% ipython --no-banner

In [1]: import numpy as np

In [2]: np.set_printoptions(precision=3, suppress=True, linewidth=120, floatmode="fixed")

In [3]: feats = np.load("dump.npy")

In [4]: feats
Out[4]: 
array([[-0.774, -0.898,  0.178,  0.818],
       [-0.894, -0.979,  0.578,  0.915],
       [ 0.100, -0.100,  0.397, -0.159],
       [ 0.804,  0.969, -0.782, -0.814],
       [-0.890, -0.967, -0.100,  0.919],
       [ 0.848,  0.964, -0.551, -0.874],
       [ 0.811,  0.968, -0.821, -0.824],
       [-0.848, -0.874, -0.680,  0.901],
       [-0.617, -0.934,  0.932,  0.585],
       [ 0.854,  0.960, -0.397, -0.883],
       [-0.422, -0.501, -0.129,  0.478],
       [-0.824, -0.927,  0.159,  0.864],
       [ 0.438,  0.814, -0.786, -0.405],
       [ 0.834,  0.885,  0.363, -0.885],
       [ 0.273,  0.207,  0.245, -0.336]])

In [5]: gram = np.cov(feats, rowvar=False)

In [6]: np.median(feats, axis=0)
Out[6]: array([ 0.100, -0.100, -0.100, -0.159])

In [7]: np.argwhere(np.triu(np.abs(np.corrcoef(feats.T)) > 0.8, 1))
Out[7]: 
array([[0, 1],
       [0, 3],
       [1, 3]])

In [8]: print(np.polyfit(feats[:, 1], feats[:, 0], 1))
[0.850 0.003]

In [9]: print(round(np.linalg.norm(feats, "nuc"), 3))
7.443

In [10]: np.linalg.norm(feats, axis=0)
Out[10]: array([2.806, 3.267, 2.113, 2.907])

In [11]: Q, vecs = np.linalg.qr(feats[:, :1])[0], np.linalg.qr(feats[:, 1:])[0]

In [12]: sig = np.linalg.svd(Q.T @ vecs, compute_uv=False)

In [13]: round(float(np.linalg.norm(Q @ Q.T - vecs @ vecs.T, 2)), 3)
Out[13]: 1.0

In [14]: Ac = feats - feats.mean(axis=0)

In [15]: vecs = np.linalg.svd(Ac)[2][:3]

In [16]: other = Ac - Ac @ vecs.T @ vecs

In [17]: print(np.round(np.cov(Ac @ vecs.T, rowvar=False), 3) + 0)
[[1.999 0.000 0.000]
 [0.000 0.233 0.000]
 [0.000 0.000 0.005]]

In [18]: np.round(other.std(axis=0), 3) + 0
Out[18]: array([0.007, 0.001, 0.000, 0.006])

In [19]: np.linalg.norm(other, axis=1).round(6).argmax()
Out[19]: np.int64(10)

In [20]: round(float(np.linalg.norm(other) / np.linalg.norm(Ac)), 3)
Out[20]: 0.007

In [21]: np.diag(vecs.T @ vecs)
Out[21]: array([0.410, 0.991, 1.000, 0.599])

In [22]: other = np.c_[feats[:, :3] @ np.array([[0, 1, 2], [2, 0, 1], [1, 1, 1]]), np.array([1, 0, 0, 2, -2, 1, -2, 1, 0, -2, 0, 1, -2, 0, 0])]

In [23]: other
Out[23]: 
array([[-1.618, -0.596, -2.268,  1.000],
       [-1.380, -0.316, -2.189,  0.000],
       [ 0.197,  0.497,  0.497,  0.000],
       [ 1.156,  0.022,  1.795,  2.000],
       [-2.034, -0.990, -2.847, -2.000],
       [ 1.377,  0.297,  2.109,  1.000],
       [ 1.115, -0.010,  1.769, -2.000],
       [-2.428, -1.528, -3.250,  1.000],
       [-0.936,  0.315, -1.236,  0.000],
       [ 1.523,  0.457,  2.271, -2.000],
       [-1.131, -0.551, -1.474,  0.000],
       [-1.695, -0.665, -2.416,  1.000],
       [ 0.842, -0.348,  0.904, -2.000],
       [ 2.133,  1.197,  2.916,  0.000],
       [ 0.659,  0.518,  0.998,  0.000]])

In [24]: np.linalg.matrix_rank(other)
Out[24]: np.int64(4)

In [25]: F = np.load("sample0.npy")

In [26]: print(F)
[[-7  1  3  2  3  3  1  2  2  2]
 [ 3 17  2  3  3  1  1  1  2  3]
 [ 0  2 -4  0  2  1  3  0  1  2]
 [ 3  2  2 -9  3  3  0  1  2  0]
 [ 2  2  0  3 -5  0  3  2  2  0]
 [ 1  0  1  3  1 13  1  1  0  0]
 [ 0  1  1  2  0  1  2  3  3  2]
 [ 0  1  1  3  3  0  3  0  3  3]
 [ 2  1  2  2  0  3  2  2 10  3]
 [ 0  1  3  0  1  2  3  2  1 17]]

In [27]: np.unravel_index(np.abs(F).argmax(), F.shape)
Out[27]: (np.int64(1), np.int64(1))

In [28]: print(F.sum(axis=1))
[12 36  7  7  9 21 15 17 27 30]

In [29]: F.mean(axis=0)
Out[29]: array([0.400, 2.800, 1.100, 0.900, 1.100, 2.700, 1.900, 1.400, 2.600, 3.200])

In [30]: round(float(np.linalg.norm(F)), 3)
Out[30]: 37.0

In [31]: print(np.count_nonzero(F))
81

In [32]: F - F[0]
Out[32]: 
array([[  0,   0,   0,   0,   0,   0,   0,   0,   0,   0],
       [ 10,  16,  -1,   1,   0,  -2,   0,  -1,   0,   1],
       [  7,   1,  -7,  -2,  -1,  -2,   2,  -2,  -1,   0],
       [ 10,   1,  -1, -11,   0,   0,  -1,  -1,   0,  -2],
       [  9,   1,  -3,   1,  -8,  -3,   2,   0,   0,  -2],
       [  8,  -1,  -2,   1,  -2,  10,   0,  -1,  -2,  -2],
       [  7,   0,  -2,   0,  -3,  -2,   1,   1,   1,   0],
       [  7,   0,  -2,   1,   0,  -3,   2,  -2,   1,   1],
       [  9,   0,  -1,   0,  -3,   0,   1,   0,   8,   1],
       [  7,   0,   0,  -2,  -2,  -1,   2,   0,  -1,  15]])

In [33]: F.sum(axis=0)
Out[33]: array([ 4, 28, 11,  9, 11, 27, 19, 14, 26, 32])

In [34]: np.diff(F, axis=0)
Out[34]: 
array([[ 10,  16,  -1,   1,   0,  -2,   0,  -1,   0,   1],
       [ -3, -15,  -6,  -3,  -1,   0,   2,  -1,  -1,  -1],
       [  3,   0,   6,  -9,   1,   2,  -3,   1,   1,  -2],
       [ -1,   0,  -2,  12,  -8,  -3,   3,   1,   0,   0],
       [ -1,  -2,   1,   0,   6,  13,  -2,  -1,  -2,   0],
       [ -1,   1,   0,  -1,  -1, -12,   1,   2,   3,   2],
       [  0,   0,   0,   1,   3,  -1,   1,  -3,   0,   1],
       [  2,   0,   1,  -1,  -3,   3,  -1,   2,   7,   0],
       [ -2,   0,   1,  -2,   1,  -1,   1,   0,  -9,  14]])

In [35]: np.linalg.matrix_rank(F)
Out[35]: np.int64(10)

In [36]: other = np.array([[1, 0, 0, 1, 1, 0, -2, 0],
    ...:     [-1, -2, -2, 2, -2, 1, 0, 1],
    ...:     [1, 2, -2, -2, 1, -2, -2, -2],
    ...:     [2, 1, -2, -1, 2, 1, -2, -1],
    ...:     [-2, -2, 0, 1, 1, -1, -1, 1],
    ...:     [-1, 1, -1, -2, -2, 1, 2, 2],
    ...:     [2, 0, 1, -2, 2, -1, -2, -1],
    ...:     [0, 1, -1, -2, 2, 2, -1, 0]])

In [37]: W0 = np.triu(other)

In [38]: W0
Out[38]: 
array([[ 1,  0,  0,  1,  1,  0, -2,  0],
       [ 0, -2, -2,  2, -2,  1,  0,  1],
       [ 0,  0, -2, -2,  1, -2, -2, -2],
       [ 0,  0,  0, -1,  2,  1, -2, -1],
       [ 0,  0,  0,  0,  1, -1, -1,  1],
       [ 0,  0,  0,  0,  0,  1,  2,  2],
       [ 0,  0,  0,  0,  0,  0, -2, -1],
       [ 0,  0,  0,  0,  0,  0,  0,  0]])

In [39]: # rank 7

In [40]: np.linalg.cond(W0) > 100
Out[40]: np.True_

In [41]: np.argsort(-np.linalg.norm(W0, axis=0).round(6), kind="stable")[:3]
Out[41]: array([6, 7, 4])

In [42]: round(float(np.linalg.norm(W0, 2) / np.linalg.norm(W0)), 3)
Out[42]: 0.73

In [43]: [round(float(x), 3) for x in np.linalg.svd(W0, compute_uv=False)[:3]]
Out[43]: [6.323, 3.979, 3.113]

In [44]: np.linalg.matrix_rank(W0, rtol=0.1)
Out[44]: np.int64(6)

In [45]: mat = np.loadtxt("arr.csv", delimiter=",")

In [46]: mat
Out[46]: 
array([[ 0.000,  0.000, -3.000,  0.000],
       [ 0.000,  0.000,  0.000,  0.000],
       [ 0.000,  0.000,  0.000,  2.000],
       [ 0.000, -1.000,  0.000,  0.000]])

In [47]: # looks like rank 3

In [48]: mat.sum(axis=0)
Out[48]: array([ 0.000, -1.000, -3.000,  2.000])

In [49]: mat[4]
Traceback (most recent call last):
  Cell In[49], line 1
    mat[4]
IndexError: index 4 is out of bounds for axis 0 with size 4


In [50]: mat.sum(axis=1)
Out[50]: array([-3.000,  0.000,  2.000, -1.000])

In [51]: print(mat.shape)
(4, 4)

In [52]: np.diff(mat, axis=0)
Out[52]: 
array([[ 0.000,  0.000,  3.000,  0.000],
       [ 0.000,  0.000,  0.000,  2.000],
       [ 0.000, -1.000,  0.000, -2.000]])

In [53]: W = np.array([[2, 1, 0, 0, 0],
    ...:     [-1, -1, 1, 2, 2],
    ...:     [0, -1, 1, 1, -2],
    ...:     [1, 2, 2, 0, 1]])

In [54]: c = np.array([4, 0, 5, 5, 2])

In [55]: hid = np.maximum(mat @ W + c, 0)

In [56]: (hid > 0).astype(int)
Out[56]: 
array([[1, 1, 1, 1, 1],
       [1, 0, 1, 1, 1],
       [1, 1, 1, 1, 1],
       [1, 1, 1, 1, 0]])

In [57]: hid
Out[57]: 
array([[4.000, 3.000, 2.000, 2.000, 8.000],
       [4.000, 0.000, 5.000, 5.000, 2.000],
       [6.000, 4.000, 9.000, 5.000, 4.000],
       [5.000, 1.000, 4.000, 3.000, 0.000]])

In [58]: Z = np.array([[-3, -2], [0, -3], [-3, 1], [1, -3], [3, 1]])

In [59]: (hid @ Z).round(6).argmax(axis=1)
Out[59]: array([0, 0, 1, 1])

In [60]: hid @ Z
Out[60]: 
array([[  8.000, -13.000],
       [-16.000, -16.000],
       [-28.000, -26.000],
       [-24.000, -18.000]])

In [61]: W @ Z
Out[61]: 
array([[-6, -7],
       [ 8,  2],
       [-8, -1],
       [-6, -5]])

In [62]: M = np.array([[1.0, 8.0, -5.0, -6.0, 3.0, 9.0, 0.0],
    ...:     [9.0, -6.0, 1.0, -4.0, 0.0, 1.0, 0.0],
    ...:     [-9.0, -2.0, -5.0, 8.0, 8.0, -7.0, 0.0],
    ...:     [9.0, -9.0, 8.0, -6.0, 5.0, 1.0, 0.0],
    ...:     [-1.0, 2.0, 2.0, 7.0, 6.0, -1.0, 0.0],
    ...:     [-1.0, -9.0, 4.0, -3.0, 9.0, -3.0, 0.0],
    ...:     [0.0, 0.0, 0.0, 0.0, 0.0, 0.0, 1.0]])

In [63]: np.allclose(M, M.T)
Out[63]: False

In [64]: np.trace(M)
Out[64]: np.float64(-12.0)

In [65]: M @ M
Out[65]: 
array([[  52.000,  -51.000,   22.000,  -48.000,   32.000,   16.000,    0.000],
       [ -91.000,  133.000,  -84.000,   -1.000,   24.000,   61.000,    0.000],
       [  89.000,  -43.000,  120.000,   51.000,  -42.000,  -27.000,    0.000],
       [-204.000,  165.000, -128.000,  114.000,  100.000,    2.000,    0.000],
       [  57.000,  -66.000,   61.000,   17.000,   75.000,  -17.000,    0.000],
       [-151.000,  110.000,  -42.000,  164.000,   41.000,  -49.000,    0.000],
       [   0.000,    0.000,    0.000,    0.000,    0.000,    0.000,    1.000]])

In [66]: print(np.allclose(M @ M.T, M.T @ M))
False

In [67]: np.round(np.linalg.det(M), 3)
Out[67]: np.float64(-36342.0)

In [68]: round(np.abs(np.linalg.eigvals(M)).max(), 3)
Out[68]: np.float64(16.482)

In [69]: (M - M.T) / 2
Out[69]: 
array([[ 0.000, -0.500,  2.000, -7.500,  2.000,  5.000,  0.000],
       [ 0.500,  0.000,  1.500,  2.500, -1.000,  5.000,  0.000],
       [-2.000, -1.500,  0.000,  0.000,  3.000, -5.500,  0.000],
       [ 7.500, -2.500,  0.000,  0.000, -1.000,  2.000,  0.000],
       [-2.000,  1.000, -3.000,  1.000,  0.000, -5.000,  0.000],
       [-5.000, -5.000,  5.500, -2.000,  5.000,  0.000,  0.000],
       [ 0.000,  0.000,  0.000,  0.000,  0.000,  0.000,  0.000]])

In [70]: (M + M.T) / 2
Out[70]: 
array([[ 1.000,  8.500, -7.000,  1.500,  1.000,  4.000,  0.000],
       [ 8.500, -6.000, -0.500, -6.500,  1.000, -4.000,  0.000],
       [-7.000, -0.500, -5.000,  8.000,  5.000, -1.500,  0.000],
       [ 1.500, -6.500,  8.000, -6.000,  6.000, -1.000,  0.000],
       [ 1.000,  1.000,  5.000,  6.000,  6.000,  4.000,  0.000],
       [ 4.000, -4.000, -1.500, -1.000,  4.000, -3.000,  0.000],
       [ 0.000,  0.000,  0.000,  0.000,  0.000,  0.000,  1.000]])
